% python3 -q
>>> import numpy as np
>>> from numpy import linalg as LA
>>> np.set_printoptions(suppress=True, linewidth=160)
>>> E = np.cumsum(np.array([[2, 0, 3, 0, 0],
...     [-3, 3, -3, -1, -1],
...     [1, -2, 3, 1, -1],
...     [0, 3, -1, 3, 3],
...     [-3, 2, -2, -1, -2],
...     [3, -2, -1, -3, -1],
...     [-1, -1, -1, 0, -3],
...     [-3, -2, 0, -1, -2],
...     [-2, 1, -1, 2, 0],
...     [1, -2, -2, 2, 3],
...     [0, 1, -2, -2, -2],
...     [2, 1, 0, 2, 3],
...     [-3, 2, 3, 0, 3],
...     [-2, -1, -1, 3, -2],
...     [1, 3, 0, -2, 0]]), axis=0)
>>> E
array([[ 2,  0,  3,  0,  0],
       [-1,  3,  0, -1, -1],
       [ 0,  1,  3,  0, -2],
       [ 0,  4,  2,  3,  1],
       [-3,  6,  0,  2, -1],
       [ 0,  4, -1, -1, -2],
       [-1,  3, -2, -1, -5],
       [-4,  1, -2, -2, -7],
       [-6,  2, -3,  0, -7],
       [-5,  0, -5,  2, -4],
       [-5,  1, -7,  0, -6],
       [-3,  2, -7,  2, -3],
       [-6,  4, -4,  2,  0],
       [-8,  3, -5,  5, -2],
       [-7,  6, -5,  3, -2]])
>>> gram = np.cov(E, rowvar=False)
>>> np.argsort(-E.std(axis=0).round(6), kind="stable")
array([2, 0, 4, 3, 1])
>>> np.argwhere(np.triu(np.abs(np.corrcoef(E.T)) > 0.8, 1))
array([], shape=(0, 2), dtype=int64)
>>> np.round(E.std(axis=0), 2)
array([2.92, 1.85, 3.23, 1.88, 2.46])
>>> q, evecs = LA.qr(E[:, :3])[0], LA.qr(E[:, 3:])[0]
>>> sigma = LA.svd(q.T @ evecs, compute_uv=False)
>>> round(float(LA.norm(q @ q.T - evecs @ evecs.T, 2)), 2)
1.0
>>> print((sigma > 0.9).sum())
1
>>> sigma.round(2)
array([0.93, 0.21])
>>> Xc = E - E.mean(axis=0)
>>> evecs = LA.svd(Xc)[2][:1]
>>> out = Xc - Xc @ evecs.T @ evecs
>>> np.round(np.cov(Xc @ evecs.T, rowvar=False), 2)
np.float64(20.27)
>>> np.round(LA.norm(out) / LA.norm(Xc), 2)
np.float64(0.64)
>>> np.round(np.diag(evecs.T @ evecs), 2) + 0
array([0.38, 0.  , 0.5 , 0.02, 0.09])
>>> f = np.array([-3, -2, -1, 3, 2]) + 0.5
>>> data = np.outer(f, f) / (f @ f)
>>> data.round(2)
array([[ 0.23,  0.14,  0.05, -0.32, -0.23],
       [ 0.14,  0.08,  0.03, -0.19, -0.14],
       [ 0.05,  0.03,  0.01, -0.06, -0.05],
       [-0.32, -0.19, -0.06,  0.45,  0.32],
       [-0.23, -0.14, -0.05,  0.32,  0.23]])
>>> # a projection of rank 1
>>> Uu, sigma, VT = LA.svd(data)
>>> print(np.argmax(sigma[:-1] / (sigma[1:] + 1e-6)) + 1)
1
>>> out = Uu[:, :1] @ np.diag(sigma[:1]) @ VT[:1]
>>> print(LA.matrix_rank(data, rtol=0.05))
1
>>> LA.matrix_rank(out)
np.int64(1)
>>> print(out.round(2))
[[ 0.23  0.14  0.05 -0.32 -0.23]
 [ 0.14  0.08  0.03 -0.19 -0.14]
 [ 0.05  0.03  0.01 -0.06 -0.05]
 [-0.32 -0.19 -0.06  0.45  0.32]
 [-0.23 -0.14 -0.05  0.32  0.23]]
>>> round(float(LA.norm(data - out, 2)), 2), round(float(sigma[1]), 2)
(0.0, 0.0)
>>> print(np.round(LA.norm(data - out) / LA.norm(data), 2))
0.0
>>> print(round(float(LA.norm(data, 2) / LA.norm(data)), 2))
1.0
>>> np.argsort(-LA.norm(data, axis=0).round(6), kind="stable")[:3]
array([3, 0, 4])
>>> vec = np.array([2, 2, 3, 2, 2])
>>> print(np.round(data @ vec, 2))
[-0.23 -0.14 -0.05  0.32  0.23]
>>> round((vec - data @ vec) @ (data @ vec), 2)
np.float64(-0.0)
>>> np.round(LA.eigvals(data), 2) + 0
array([0., 1., 0., 0., 0.])
>>> round(float(LA.det(data[::-1])), 2)
-0.0
>>> np.einsum("ij,ji->", data, data)
np.float64(1.0)
>>> np.round(np.kron(np.eye(2, dtype=int), data), 2)
array([[ 0.23,  0.14,  0.05, -0.32, -0.23,  0.  ,  0.  ,  0.  , -0.  , -0.  ],
       [ 0.14,  0.08,  0.03, -0.19, -0.14,  0.  ,  0.  ,  0.  , -0.  , -0.  ],
       [ 0.05,  0.03,  0.01, -0.06, -0.05,  0.  ,  0.  ,  0.  , -0.  , -0.  ],
       [-0.32, -0.19, -0.06,  0.45,  0.32, -0.  , -0.  , -0.  ,  0.  ,  0.  ],
       [-0.23, -0.14, -0.05,  0.32,  0.23, -0.  , -0.  , -0.  ,  0.  ,  0.  ],
       [ 0.  ,  0.  ,  0.  , -0.  , -0.  ,  0.23,  0.14,  0.05, -0.32, -0.23],
       [ 0.  ,  0.  ,  0.  , -0.  , -0.  ,  0.14,  0.08,  0.03, -0.19, -0.14],
       [ 0.  ,  0.  ,  0.  , -0.  , -0.  ,  0.05,  0.03,  0.01, -0.06, -0.05],
       [-0.  , -0.  , -0.  ,  0.  ,  0.  , -0.32, -0.19, -0.06,  0.45,  0.32],
       [-0.  , -0.  , -0.  ,  0.  ,  0.  , -0.23, -0.14, -0.05,  0.32,  0.23]])
>>> round(LA.det(data.T), 2)
np.float64(0.0)
>>> np.einsum("ii->", data)
np.float64(1.0)
>>> np.round(np.poly(data), 2) + 0
array([ 1., -1.,  0.,  0.,  0.,  0.])
>>> data.inv()
Traceback (most recent call last):
  File "<python-input-44>", line 1, in <module>
    data.inv()
    ^^^^^^^^
AttributeError: 'numpy.ndarray' object has no attribute 'inv'
>>> print(np.round(data @ data, 2))
[[ 0.23  0.14  0.05 -0.32 -0.23]
 [ 0.14  0.08  0.03 -0.19 -0.14]
 [ 0.05  0.03  0.01 -0.06 -0.05]
 [-0.32 -0.19 -0.06  0.45  0.32]
 [-0.23 -0.14 -0.05  0.32  0.23]]
>>> K = np.loadtxt("out5.csv", delimiter=",")
>>> K
array([[0., 0., 1.],
       [0., 0., 0.],
       [1., 0., 0.]])
>>> # equal to its transpose
>>> np.round(np.sort(LA.eigvals(K).real), 2)
array([-1.,  0.,  1.])
>>> np.flatnonzero(LA.matrix_power((K != 0) + (K.T != 0) + np.eye(3), 3)[1])
array([1])
>>> (K != 0).astype(int)
array([[0, 0, 1],
       [0, 0, 0],
       [1, 0, 0]])
>>> (LA.matrix_power((K != 0) + (K.T != 0) + np.eye(3), 3) > 0).astype(int)
array([[1, 0, 1],
       [0, 1, 0],
       [1, 0, 1]])
>>> evals, evecs = LA.eigh(K)
>>> vec = np.array([5, 5, 9])
>>> print(round(float(vec @ K @ vec / (vec @ vec)), 2), evals[0], evals[-1])
0.69 -1.0 1.0
>>> (np.sign(evecs[:, -1].round(6)) == np.sign(evecs[0, -1].round(6))).astype(int)
array([1, 0, 1])
>>> Uu, sigma, VT = LA.svd(K)
>>> evecs = VT[:(sigma > 1e-8).sum()]
>>> rng = np.random.default_rng(18155)
>>> vec = K[1] + -2 * K[0] + rng.integers(2) * np.eye(3)[0]
>>> print(vec)
[ 1.  0. -2.]
>>> LA.matrix_rank(np.vstack([K, vec]))
np.int64(2)
>>> evecs.T @ evecs
array([[1., 0., 0.],
       [0., 0., 0.],
       [0., 0., 1.]])
>>> round(float(LA.norm(vec - evecs.T @ evecs @ vec)), 2)
0.0
>>> np.diag(evecs.T @ evecs)
array([1., 0., 1.])
>>> np.trace(K)
np.float64(0.0)
>>> assert K == K.T
Traceback (most recent call last):
  File "<python-input-67>", line 1, in <module>
    assert K == K.T
           ^^^^^^^^
ValueError: The truth value of an array with more than one element is ambiguous. Use a.any() or a.all()
>>> np.round(LA.matrix_power(K, 2), 2)
array([[1., 0., 0.],
       [0., 0., 0.],
       [0., 0., 1.]])
>>> round(float(LA.det(K)), 2)
0.0
>>> np.round(np.sort(np.abs(LA.eigvals(K))), 2)
array([0., 1., 1.])
>>> evals, evecs = LA.eigh(K)
>>> print(np.round(LA.svd(K, compute_uv=False), 2))
[1. 1. 0.]
>>> np.round(evecs.T @ evecs, 2) + 0
array([[1., 0., 0.],
       [0., 1., 0.],
       [0., 0., 1.]])
>>> np.abs(evecs[:, -1]).round(6).argmax()
np.int64(0)
>>> evals
array([-1.,  0.,  1.])
>>> np.round(evecs @ np.diag(evals) @ evecs.T, 2) + 0
array([[0., 0., 1.],
       [0., 0., 0.],
       [1., 0., 0.]])
>>> print(np.round(LA.eigvalsh(K @ K), 2))
[0. 1. 1.]
>>> np.round(LA.eigvalsh(K + -1 * np.eye(3)), 2)
array([-2., -1.,  0.])
>>> np.round(np.abs(evecs[:, -1]), 2)
array([0.71, 0.  , 0.71])
>>> evals.sum(), np.trace(K)
(np.float64(0.0), np.float64(0.0))
>>> J = np.load("m.npy")
>>> print(J)
[[0. 1. 1. 1. 1. 1. 1. 1.]
 [1. 0. 1. 1. 1. 1. 1. 1.]
 [1. 1. 0. 1. 1. 1. 1. 1.]
 [1. 1. 1. 0. 1. 1. 1. 1.]
 [1. 1. 1. 1. 0. 1. 1. 1.]
 [1. 1. 1. 1. 1. 0. 1. 1.]
 [1. 1. 1. 1. 1. 1. 0. 1.]
 [1. 1. 1. 1. 1. 1. 1. 0.]]
>>> np.round(LA.norm(data[1], 1), 2), round(LA.norm(data[1], np.inf), 2)
(np.float64(0.58), np.float64(0.19))
>>> round(float(LA.norm(data) ** 2 / LA.norm(data, 2) ** 2), 2)
1.0
>>> print(np.round(LA.norm(data, axis=1), 2))
[0.48 0.29 0.1  0.67 0.48]
>>> round(LA.norm(data, "nuc"), 2)
np.float64(1.0)
>>> evals, evecs = LA.eigh(J)
>>> vec = np.array([-1, 2, -3, -2, 1, 2, 1, 2])
>>> np.abs(J).sum(axis=1).max(), round(float(np.abs(evals).max()), 2)
(np.float64(7.0), 7.0)
>>> vec @ J @ vec
np.float64(-24.0)
